$ python3 -q
>>> import numpy as np
>>> np.set_printoptions(precision=1, suppress=True, linewidth=120)
>>> E = np.array([[0, 1, 0, 0, 0, 0, 0],
...     [0, 0, 1, 0, 0, 0, 0],
...     [0, 0, 0, 0, 1, 0, 0],
...     [0, 0, 0, 0, 0, 0, 1],
...     [0, 0, 0, 1, 0, 0, 0],
...     [0, 0, 0, 0, 0, 1, 0],
...     [1, 0, 0, 0, 0, 0, 0]])
>>> Q, V = np.linalg.qr(E[:, :3])[0], np.linalg.qr(E[:, 3:])[0]
>>> sv = np.linalg.svd(Q.T @ V, compute_uv=False)
>>> np.degrees(np.arccos(sv.clip(0, 1)))
array([90., 90., 90.])
>>> (sv > 0.9).sum()
np.int64(0)
>>> W1 = np.array([[5, 4, 3, 5, 1, 3],
...     [-2, -3, -2, -2, -3, 2],
...     [0, 1, 1, -5, 2, -1],
...     [0, 4, 4, -4, -1, 2],
...     [1, 2, -3, -1, 3, 1],
...     [1, 0, -1, -1, 5, -3],
...     [-2, 0, 1, -3, -3, 5]])
>>> c = np.array([-1, 2, 2, -2, 2, -2])
>>> hid = np.maximum(E @ W1 + c, 0)
>>> (hid > 0).mean(axis=0)
array([0.1, 0.9, 0.7, 0.1, 0.7, 0.3])
>>> np.linalg.matrix_rank(hid)
np.int64(5)
>>> hid
array([[0, 0, 0, 0, 0, 0],
       [0, 3, 3, 0, 4, 0],
       [0, 4, 0, 0, 5, 0],
       [0, 2, 3, 0, 0, 3],
       [0, 6, 6, 0, 1, 0],
       [0, 2, 1, 0, 7, 0],
       [4, 6, 5, 3, 3, 1]])
>>> cent = np.array([[0, 3], [0, 5], [5, 1], [3, 4], [4, 4], [3, 0]])
>>> (hid @ cent).round(6).argmax(axis=1)
array([0, 1, 1, 0, 1, 1, 1])
>>> hid @ cent
array([[ 0,  0],
       [31, 34],
       [20, 40],
       [24, 13],
       [34, 40],
       [33, 39],
       [49, 71]])
>>> W1 @ cent
array([[ 43,  62],
       [-22, -43],
       [ -5,  -6],
       [ 10,   4],
       [ -3,  18],
       [  3,  18],
       [ -1, -29]])
>>> rng = np.random.default_rng(836)
>>> z = rng.permutation(7)
>>> Y = E[:, z] * rng.choice([-1, 1], 7)
>>> Y
array([[ 1,  0,  0,  0,  0,  0,  0],
       [ 0,  0,  0,  0,  0,  0,  1],
       [ 0,  0,  0,  0,  1,  0,  0],
       [ 0,  0, -1,  0,  0,  0,  0],
       [ 0,  0,  0,  0,  0, -1,  0],
       [ 0,  0,  0,  1,  0,  0,  0],
       [ 0, -1,  0,  0,  0,  0,  0]])
>>> Uu, _, vt = np.linalg.svd(E.T @ Y)
>>> z
array([1, 0, 6, 5, 4, 3, 2])
>>> np.linalg.lstsq(E, Y)[0]
array([[ 0., -1.,  0.,  0.,  0.,  0.,  0.],
       [ 1.,  0.,  0.,  0.,  0.,  0.,  0.],
       [ 0.,  0.,  0.,  0.,  0.,  0.,  1.],
       [ 0.,  0.,  0.,  0.,  0., -1.,  0.],
       [ 0.,  0.,  0.,  0.,  1.,  0.,  0.],
       [ 0.,  0.,  0.,  1.,  0.,  0.,  0.],
       [ 0.,  0., -1.,  0.,  0.,  0.,  0.]])
>>> np.linalg.norm(Y, axis=0)
array([1., 1., 1., 1., 1., 1., 1.])
>>> np.linalg.svd(Y, compute_uv=False)
array([1., 1., 1., 1., 1., 1., 1.])
>>> np.linalg.pinv(Y)
array([[ 1.,  0.,  0.,  0.,  0.,  0.,  0.],
       [ 0.,  0.,  0.,  0.,  0.,  0., -1.],
       [ 0.,  0.,  0., -1.,  0.,  0.,  0.],
       [ 0.,  0.,  0.,  0.,  0.,  1.,  0.],
       [ 0.,  0.,  1.,  0.,  0.,  0.,  0.],
       [ 0.,  0.,  0.,  0., -1.,  0.,  0.],
       [ 0.,  1.,  0.,  0.,  0.,  0.,  0.]])
>>> Y.T @ Y
array([[1, 0, 0, 0, 0, 0, 0],
       [0, 1, 0, 0, 0, 0, 0],
       [0, 0, 1, 0, 0, 0, 0],
       [0, 0, 0, 1, 0, 0, 0],
       [0, 0, 0, 0, 1, 0, 0],
       [0, 0, 0, 0, 0, 1, 0],
       [0, 0, 0, 0, 0, 0, 1]])
>>> vec = np.array([2, 3, 2, -1, -2, -3, 0])
>>> [p for p in range(1, 25) if np.allclose(np.linalg.matrix_power(E, p), np.eye(7))]
[6, 12, 18, 24]
>>> np.abs(np.linalg.eigvals(E))
array([1., 1., 1., 1., 1., 1., 1.])
>>> 7 - np.linalg.matrix_rank(E - np.eye(7), tol=1e-8)
np.int64(2)
>>> E.T @ (E @ vec)
array([ 2,  3,  2, -1, -2, -3,  0])
>>> cent = 3 * np.array([[0.1, 0.6, -0.1], [-0.5, 0.6, -0.1], [0.1, -0.2, -0.6]])
>>> z = rng.integers(0, 3, 28)
>>> m1 = cent[z] + rng.normal(size=(28, 3))
>>> m1.round(1) + 0
array([[ 1.6,  1. , -1.7],
       [-1.6,  2. ,  0.2],
       [-0.3,  1.3, -0.3],
       [-2.1,  2.6, -1.6],
       [-0.5, -1.6, -1.7],
       [-0.4,  0.4, -0.1],
       [ 0.2,  2.6,  1.1],
       [ 0.4,  1.7, -1. ],
       [ 0.6,  1.2,  0.6],
       [-3.3,  1.3, -0.9],
       [-2.6,  0. , -1. ],
       [-0.1,  2.5, -1.6],
       [-2.1,  1.1,  0.8],
       [ 2.4,  0.2, -1.7],
       [-1.6,  1. ,  0.1],
       [-0.3,  0.1, -2.5],
       [-1.3,  2.6,  0.4],
       [-0.4,  1.6, -1.5],
       [ 1.3,  3.8, -1.8],
       [ 1.1,  1.8, -2.4],
       [-2.5,  1.3,  1.9],
       [-1.6,  2.8, -0.7],
       [ 0.6,  3.9, -0.1],
       [-0.7,  1.2, -0.1],
       [-0.7, -1.6, -2.7],
       [ 0.6, -1.3, -2.6],
       [ 1.6, -0.3, -3.7],
       [-1.9,  2.3,  0.5]])
>>> gram = np.cov(m1, rowvar=False)
>>> gram.shape
(3, 3)
>>> np.corrcoef(m1.T)
array([[ 1. , -0.1, -0.5],
       [-0.1,  1. ,  0.4],
       [-0.5,  0.4,  1. ]])
>>> np.argwhere(np.triu(np.abs(np.corrcoef(m1.T)) > 0.8, 1))
array([], shape=(0, 2), dtype=int64)
>>> np.linalg.eigvalsh(gram)[::-1]
array([3.2, 1.9, 0.8])
>>> cent = m1[[0, 1]].astype(float)
>>> for _ in range(5):
...     z = np.linalg.norm(m1[:, None] - cent, axis=-1).argmin(axis=1)
...     cent = np.array([m1[z == j].mean(axis=0) for j in range(2)])
... 
>>> z
array([0, 1, 1, 1, 0, 1, 1, 1, 1, 1, 1, 1, 1, 0, 1, 0, 1, 1, 1, 0, 1, 1, 1, 1, 0, 0, 0, 1])
>>> cent
array([[ 0.7, -0.2, -2.4],
       [-1. ,  1.9, -0.3]])
>>> np.bincount(z)
array([ 8, 20])
>>> Xs = m1 - m1.mean(axis=0)
>>> V = np.linalg.svd(Xs)[2][:2]
>>> Y = Xs - Xs @ V.T @ V
>>> np.round(np.linalg.norm(Y) / np.linalg.norm(Xs), 1)
np.float64(0.4)
>>> np.linalg.norm(Y, axis=1).round(6).argmax()
np.int64(3)
>>> E.sum(axis=1)
array([1, 1, 1, 1, 1, 1, 1])
>>> np.sort(np.abs(np.linalg.eigvals(E)))[::-1]
array([1., 1., 1., 1., 1., 1., 1.])
>>> p = np.eye(7)[2]
>>> for _ in range(7):
...     p = p @ E
...     print(p.round(1))
... 
[0. 0. 0. 0. 1. 0. 0.]
[0. 0. 0. 1. 0. 0. 0.]
[0. 0. 0. 0. 0. 0. 1.]
[1. 0. 0. 0. 0. 0. 0.]
[0. 1. 0. 0. 0. 0. 0.]
[0. 0. 1. 0. 0. 0. 0.]
[0. 0. 0. 0. 1. 0. 0.]
>>> arr = np.load("m.npy")
>>> arr
array([[-0.2, -0.6,  0. , -0.7],
       [-1. ,  0.7, -0.9,  1. ],
       [-0.1, -0.9,  0.1, -1. ],
       [-1. , -0.9, -0.8,  0.6],
       [ 0.1,  1. ,  0.3,  1. ],
       [-0.5, -1. , -0.3, -0.9],
       [ 0. , -0.7, -0.1, -0.5],
       [ 0.2, -1. ,  0. , -1. ],
       [-1. , -1. , -0.9,  0.8],
       [-0.3,  0.1, -0.2,  0.6],
       [ 1. ,  1. ,  1. ,  0.1],
       [-1. , -1. , -0.9, -0.3],
       [-0.8, -0.7, -0.7,  0.9],
       [-1. , -1. , -1. ,  0.8],
       [-0.3,  0.2, -0.2,  0.7],
       [-0.9, -0.9, -0.9,  1. ],
       [ 0.7,  1. ,  0.8, -0.6],
       [ 0. , -1. ,  0.4, -1. ],
       [-1. , -0.6, -1. ,  1. ],
       [-0.9, -0.4, -0.7,  0.9],
       [-1. , -1. , -0.9,  0.2],
       [ 1. ,  0.9,  1. , -1. ],
       [-0.3, -0.8, -0.1, -0.8],
       [ 0.7,  0. ,  0.3, -0.5],
       [ 0.6,  1. ,  0.5,  0.9],
       [-0.3, -1. ,  0.1, -1. ],
       [ 0.1,  0.8,  0.1,  0.7],
       [-1. , -1. , -1. ,  1. ],
       [ 1. ,  1. ,  0.9,  0.4]])
>>> vec = np.array([4, -5, 4, -5])
>>> rhs = arr @ vec
>>> c, lr = np.zeros(4), 1 / np.linalg.norm(arr, 2) ** 2
>>> for i in range(3):
...     c -= lr * arr.T @ (arr @ c - rhs)
...     if i % 1 == 0: print(i, round(np.linalg.norm(arr @ c - rhs), 1))
... 
0 18.2
1 9.9
2 6.3
>>> round(np.linalg.cond(arr), 1)
np.float64(10.9)
>>> feats = np.load("w.npy")
>>> feats
array([[ 1,  0,  0,  0,  0,  0],
       [-1,  0,  0,  0,  0,  0],
       [ 1,  1,  0,  0,  0,  0],
       [-2,  0,  0,  2,  0,  0],
       [-1, -1, -2,  2,  0,  0],
       [ 2,  2,  2,  2,  0,  1]])
>>> Xs = arr - arr.mean(axis=0)
>>> Uu, sv, vt = np.linalg.svd(Xs, full_matrices=False)
>>> np.round(sv ** 2 / (sv ** 2).sum(), 1) + 0
array([0.6, 0.4, 0. , 0. ])
>>> sv
array([6.2, 4.7, 1.3, 0.6])
>>> round(float((sv ** 2).sum() ** 2 / (sv ** 4).sum()), 1)
2.0
>>> np.linalg.matrix_rank(Xs)
np.int64(4)
>>> vt[0] * np.sign(vt[0, np.abs(vt[0]).argmax()])
array([ 0.6,  0.5,  0.5, -0.3])
>>> np.abs(vt[-1])
array([0.6, 0.1, 0.8, 0.1])
>>> np.searchsorted(np.cumsum(sv ** 2) / (sv ** 2).sum(), 0.9) + 1
np.int64(2)
>>> z = rng.permutation(6)
>>> z
array([3, 2, 5, 1, 0, 4])
>>> Y = feats[z][:, z]
>>> np.round(np.linalg.det(Y), 1), np.round(np.linalg.det(feats[z]), 1)
(np.float64(0.0), np.float64(0.0))
>>> Uu, sv, vt = np.linalg.svd(feats)
>>> np.argmax(sv[:-1] / (sv[1:] + 1e-6)) + 1
np.int64(5)
>>> sv
array([4.6, 3.6, 1.9, 0.7, 0.2, 0. ])
>>> Y = Uu[:, :5] @ np.diag(sv[:5]) @ vt[:5]
>>> round(np.linalg.norm(feats - Y, 2), 1), sv[5]
(np.float64(0.0), np.float64(0.0))
>>> round(np.abs(feats - Y).max(), 1)
np.float64(0.0)
>>> round(np.linalg.norm(feats - Y) / np.linalg.norm(feats), 1)
np.float64(0.0)
>>> vec = np.array([0, 1, 0, 1])
>>> rhs = arr @ vec
>>> rhs
array([-1.3,  1.7, -1.9, -0.3,  2. , -1.9, -1.2, -2. , -0.2,  0.7,  1.1, -1.3,  0.2, -0.2,  0.9,  0.1,  0.4, -2. ,
        0.4,  0.5, -0.8, -0.1, -1.6, -0.5,  1.9, -2. ,  1.5,  0. ,  1.4])
>>> np.round(np.linalg.lstsq(arr, rhs)[0], 1) + 0
array([0., 1., 0., 1.])
>>> rhs = rhs + 0.1 * rng.normal(size=29)
>>> rhs.round(1) + 0
array([-1.3,  1.8, -1.8, -0.4,  2.1, -2. , -1.4, -1.9, -0.2,  0.7,  1.2, -1.3,  0.2, -0.2,  0.9,  0.1,  0.5, -2.1,
        0.3,  0.6, -0.8,  0.1, -1.7, -0.7,  1.9, -2. ,  1.6,  0. ,  1.3])
>>> c, *_ = np.linalg.lstsq(arr, rhs)
>>> c
array([-0.2,  1.1,  0.1,  1. ])
>>> np.round(arr.T @ (rhs - arr @ c), 1) + 0
array([0., 0., 0., 0.])
>>> A = np.load("a.npy")
>>> A
array([[-3.1, -3.8,  0.8],
       [-4.9, -0.3, -1. ],
       [ 2.4,  2.6,  3.5],
       [ 3.2,  3.7, -1.1],
       [ 3.3,  2.3,  3. ],
       [-1.7,  3.2,  3.4],
       [ 2.2, -4.1,  2. ],
       [ 2.4, -3.9, -2. ],
       [-1.5, -4.5, -1.7],
       [ 3.3,  2. ,  3.2],
       [-2.6,  3.7,  2.1],
       [-3.4,  3.7, -0.3],
       [-3.9, -3. , -0.8],
       [-4.5,  0.4, -2. ],
       [-1. , -2.2,  4.4],
       [-5. ,  0.5, -0.5],
       [-3.6,  1.5, -3.2],
       [ 4.7, -1.7, -0.4]])
>>> Xs = A - A.mean(axis=0)
>>> Uu, sv, vt = np.linalg.svd(Xs, full_matrices=False)
>>> np.searchsorted(np.cumsum(sv ** 2) / (sv ** 2).sum(), 0.9) + 1
np.int64(3)
>>> np.linalg.matrix_rank(Xs)
np.int64(3)
>>> np.abs(vt[-1])
array([0.3, 0.3, 0.9])
>>> dist = np.linalg.norm(A[:, None] - A[None], axis=-1)
>>> dist.shape
(18, 18)
>>> np.linalg.norm(A, axis=1)
array([5. , 5. , 5. , 5. , 5. , 5. , 5.1, 5. , 5. , 5. , 5. , 5. , 5. , 4.9, 5. , 5. , 5. , 5. ])
>>> np.flatnonzero(dist[3] < dist.mean() / 2)
array([3])
>>> vec = np.array([-1, 3, -3])
>>> rhs = A @ vec
>>> c, lr = np.zeros(3), 1 / np.linalg.norm(A, 2) ** 2
>>> for i in range(150):
...     c -= lr * A.T @ (A @ c - rhs)
...     if i % 50 == 0: print(i, round(np.linalg.norm(A @ c - rhs), 1))
... 
0 20.8
50 0.0
100 0.0
>>> c
array([-1.,  3., -3.])
>>> r0, r1 = A[4], A[13]
>>> round(float(r0 @ r0), 1)
25.2
>>> p = (r0 @ r1) / (r0 @ r0) * r0
>>> np.outer(r0, r1)
array([[-14.8,   1.3,  -6.6],
       [-10.3,   0.9,  -4.6],
       [-13.5,   1.2,  -6. ]])
>>> round(np.linalg.norm(r0 + r1) ** 2 + np.linalg.norm(r0 - r1) ** 2, 1)
np.float64(99.2)
>>> J = np.loadtxt("test18.csv", delimiter=",")
>>> J
array([[ 0.9,  0.4],
       [ 0.4, -0.9]])
>>> W1 = np.array([[-1, 0, -2, -3, 1, -3], [1, 1, -1, 2, -3, 3]])
>>> c = np.array([-4, -4, -5, 2, 5, -1])
>>> hid = np.maximum(J @ W1 + c, 0)
>>> hid
array([[0. , 0. , 0. , 0.1, 4.7, 0. ],
       [0. , 0. , 0. , 0. , 8.1, 0. ]])
>>> (hid > 0).astype(int)
array([[0, 0, 0, 1, 1, 0],
       [0, 0, 0, 0, 1, 0]])
>>> cent = np.array([[6, 6], [7, 1], [3, 6], [7, 9], [8, 8], [8, 8]])
>>> hid @ cent
array([[38.1, 38.2],
       [65.2, 65.2]])
>>> W1 @ cent
array([[-49, -61],
       [ 24,  19]])
>>> mat = np.load("x.npy")
>>> mat
array([[ 2,  1,  2,  2],
       [ 6,  3,  6,  6],
       [ 2,  1,  2,  2],
       [18,  9, 18, 18],
       [16,  8, 16, 16],
       [ 8,  4,  8,  8]])
>>> Uu, sv, vt = np.linalg.svd(mat)
>>> np.argmax(sv[:-1] / (sv[1:] + 1e-6)) + 1
np.int64(1)
>>> Y = Uu[:, :1] @ np.diag(sv[:1]) @ vt[:1]
>>> np.round(np.linalg.norm(mat - Y, 2), 1), np.round(sv[1], 1)
(np.float64(0.0), np.float64(0.0))
>>> np.linalg.matrix_rank(Y)
np.int64(1)
